$ ipython --no-banner

In [1]: import numpy as np

In [2]: import numpy.linalg as la

In [3]: np.set_printoptions(suppress=True, linewidth=200)

In [4]: rnd = lambda a: np.round(a, 2) + 0

In [5]: M2 = np.array([[1, 1, 2, 0], [1, 2, 3, 0], [2, 2, 0, 1], [2, 1, 2, 1]])

In [6]: F = M2 - M2.T

In [7]: print(F)
[[ 0  0  0 -2]
 [ 0  0  1 -1]
 [ 0 -1  0 -1]
 [ 2  1  1  0]]

In [8]: M2 = la.invert(F)
Traceback (most recent call last):
  Cell In[8], line 1
    M2 = la.invert(F)
AttributeError: module 'numpy.linalg' has no attribute 'invert'


In [9]: M2 = la.inv(F)

In [10]: print(M2)
[[ 0.  -0.5  0.5  0.5]
 [ 0.5 -0.  -1.  -0. ]
 [-0.5  1.   0.   0. ]
 [-0.5 -0.  -0.  -0. ]]

In [11]: rnd(la.inv(M2))
Out[11]: 
array([[ 0.,  0.,  0., -2.],
       [ 0.,  0.,  1., -1.],
       [ 0., -1.,  0., -1.],
       [ 2.,  1.,  1.,  0.]])

In [12]: F @ M2
Out[12]: 
array([[1., 0., 0., 0.],
       [0., 1., 0., 0.],
       [0., 0., 1., 0.],
       [0., 0., 0., 1.]])

In [13]: (np.abs(M2) > 1e-9).astype(int)
Out[13]: 
array([[0, 1, 1, 1],
       [1, 0, 1, 0],
       [1, 1, 0, 0],
       [1, 0, 0, 0]])

In [14]: F[1] @ F[2]
Out[14]: np.int64(1)

In [15]: rnd(la.norm(F[1] - F[2]))
Out[15]: np.float64(1.41)

In [16]: rnd(la.norm(F, 2))
Out[16]: np.float64(2.52)

In [17]: print(rnd(la.norm(F, 1)), rnd(la.norm(F, np.inf)))
4.0 4.0

In [18]: x0 = np.array([3, 3, -1, 1])

In [19]: rnd(la.svd(F, compute_uv=False))
Out[19]: array([2.52, 2.52, 0.79, 0.79])

In [20]: rnd(la.eigvals(F).real)
Out[20]: array([0., 0., 0., 0.])

In [21]: x0 @ F @ x0
Out[21]: np.int64(0)

In [22]: Q = la.solve(np.eye(4) - F, np.eye(4) + F)

In [23]: rnd(la.det(Q))
Out[23]: np.float64(1.0)

In [24]: Uu, s = la.svd(F)
Traceback (most recent call last):
  Cell In[24], line 1
    Uu, s = la.svd(F)
ValueError: too many values to unpack (expected 2)


In [25]: Uu, s, Vh = la.svd(F, full_matrices=False)

In [26]: rnd(Vh @ Vh.T)
Out[26]: 
array([[1., 0., 0., 0.],
       [0., 1., 0., 0.],
       [0., 0., 1., 0.],
       [0., 0., 0., 1.]])

In [27]: rnd(s / s[0])
Out[27]: array([1.  , 1.  , 0.31, 0.31])

In [28]: np.allclose(Uu * s @ Vh, F)
Out[28]: True

In [29]: Uu.shape, s.shape, Vh.shape
Out[29]: ((4, 4), (4,), (4, 4))

In [30]: rnd(Uu.T @ F @ Vh.T)
Out[30]: 
array([[2.52, 0.  , 0.  , 0.  ],
       [0.  , 2.52, 0.  , 0.  ],
       [0.  , 0.  , 0.79, 0.  ],
       [0.  , 0.  , 0.  , 0.79]])

In [31]: u = np.array([-1, -2, 1, 0])

In [32]: E = np.array([np.roll(u, i) for i in range(4)])

In [33]: print(E)
[[-1 -2  1  0]
 [ 0 -1 -2  1]
 [ 1  0 -1 -2]
 [-2  1  0 -1]]

In [34]: proj = np.triu(np.array([[5, -3, 1, 0], [1, 2, 0, -3], [4, 4, 1, 0], [0, 3, 1, -2]]), 1) + np.eye(4)

In [35]: M2 = proj @ E @ la.inv(proj)

In [36]: la.matrix_rank(M2)
Out[36]: np.int64(4)

In [37]: rnd(la.det(M2))
Out[37]: np.float64(-32.0)

In [38]: print(np.trace(M2), np.trace(E))
-4.0 -4

In [39]: rng = np.random.default_rng(92)

In [40]: z = rng.permutation(4)

In [41]: print(z)
[0 2 3 1]

In [42]: M2 = E[z][:, z]

In [43]: rnd(np.sort(np.abs(la.eigvals(M2))))
Out[43]: array([2.  , 2.  , 2.83, 2.83])

In [44]: M2
Out[44]: 
array([[-1,  1,  0, -2],
       [ 1, -1, -2,  0],
       [-2,  0, -1,  1],
       [ 0, -2,  1, -1]])

In [45]: print(np.allclose(M2, E))
False

In [46]: print(rnd(la.det(M2)), rnd(la.det(E[z])))
-32.0 -32.0

In [47]: M2 = E / np.sqrt((E ** 2).mean(axis=1, keepdims=True))

In [48]: la.matrix_rank(M2) == la.matrix_rank(E)
Out[48]: np.True_

In [49]: rnd(M2[1])
Out[49]: array([ 0.  , -0.82, -1.63,  0.82])

In [50]: rnd(la.norm(M2, axis=1))
Out[50]: array([2., 2., 2., 2.])

In [51]: M2 = E[0, 0] * E[1:] - np.outer(E[1:, 0], E[0])

In [52]: print(M2)
[[ 0  1  2 -1]
 [ 0  2  0  2]
 [ 0 -5  2  1]]

In [53]: np.flatnonzero(~M2.round(6).any(axis=1))
Out[53]: array([], dtype=int64)

In [54]: la.matrix_rank(M2), la.matrix_rank(E)
Out[54]: (np.int64(3), np.int64(4))

In [55]: M2 = E ** -1
Traceback (most recent call last):
  Cell In[55], line 1
    M2 = E ** -1
ValueError: Integers to negative integer powers are not allowed.


In [56]: M2 = la.inv(E)

In [57]: (np.abs(M2) > 1e-9).astype(int)
Out[57]: 
array([[1, 1, 1, 1],
       [1, 1, 1, 1],
       [1, 1, 1, 1],
       [1, 1, 1, 1]])

In [58]: print(rnd(la.slogdet(E)[0]))
-1.0

In [59]: rnd(la.det(E) * M2)
Out[59]: 
array([[ 4.,  4., -4., 12.],
       [12.,  4.,  4., -4.],
       [-4., 12.,  4.,  4.],
       [ 4., -4., 12.,  4.]])

In [60]: rnd(la.inv(M2))
Out[60]: 
array([[-1., -2.,  1.,  0.],
       [ 0., -1., -2.,  1.],
       [ 1.,  0., -1., -2.],
       [-2.,  1.,  0., -1.]])

In [61]: print(rnd(la.cond(E)))
1.41

In [62]: print(np.allclose(M2, E.T))
False

In [63]: rnd(la.det(E) * la.det(M2))
Out[63]: np.float64(1.0)

In [64]: rnd(E @ M2)
Out[64]: 
array([[1., 0., 0., 0.],
       [0., 1., 0., 0.],
       [0., 0., 1., 0.],
       [0., 0., 0., 1.]])

In [65]: J = np.load("test2.npy")

In [66]: J
Out[66]: 
array([[1.  , 0.2 , 0.04, 0.01],
       [0.2 , 1.  , 0.2 , 0.04],
       [0.04, 0.2 , 1.  , 0.2 ],
       [0.01, 0.04, 0.2 , 1.  ]])

In [67]: Q, vecs = la.qr(J[:, :1])[0], la.qr(J[:, 1:])[0]

In [68]: s = la.svd(Q.T @ vecs, compute_uv=False)

In [69]: rnd(s)
Out[69]: array([0.39])

In [70]: mat = np.maximum(np.array([[-1], [1], [-8], [7], [0], [-2], [2], [6], [0], [6]]) @ np.array([[4, 8, 5, 1, 8]]) + np.array([1, -3, 0, 0, 2]), 0)

In [71]: mat
Out[71]: 
array([[ 0,  0,  0,  0,  0],
       [ 5,  5,  5,  1, 10],
       [ 0,  0,  0,  0,  0],
       [29, 53, 35,  7, 58],
       [ 1,  0,  0,  0,  2],
       [ 0,  0,  0,  0,  0],
       [ 9, 13, 10,  2, 18],
       [25, 45, 30,  6, 50],
       [ 1,  0,  0,  0,  2],
       [25, 45, 30,  6, 50]])

In [72]: mat @ mat
Traceback (most recent call last):
  Cell In[72], line 1
    mat @ mat
ValueError: matmul: Input operand 1 has a mismatch in its core dimension 0, with gufunc signature (n?,k),(k,m?)->(n?,m?) (size 10 is different from 5)


In [73]: gram = mat.T @ mat

In [74]: print(rnd(la.svd(mat, compute_uv=False) ** 2))
[21302.95    20.26     0.79     0.       0.  ]

In [75]: la.matrix_rank(gram)
Out[75]: np.int64(3)

In [76]: (mat @ mat.T).shape
Out[76]: (10, 10)

In [77]: print(np.trace(gram), (mat ** 2).sum())
21324 21324

In [78]: np.allclose(gram, gram.T)
Out[78]: True

In [79]: print(rnd(la.eigvalsh(gram)[::-1]))
[21302.95    20.26     0.79     0.       0.  ]
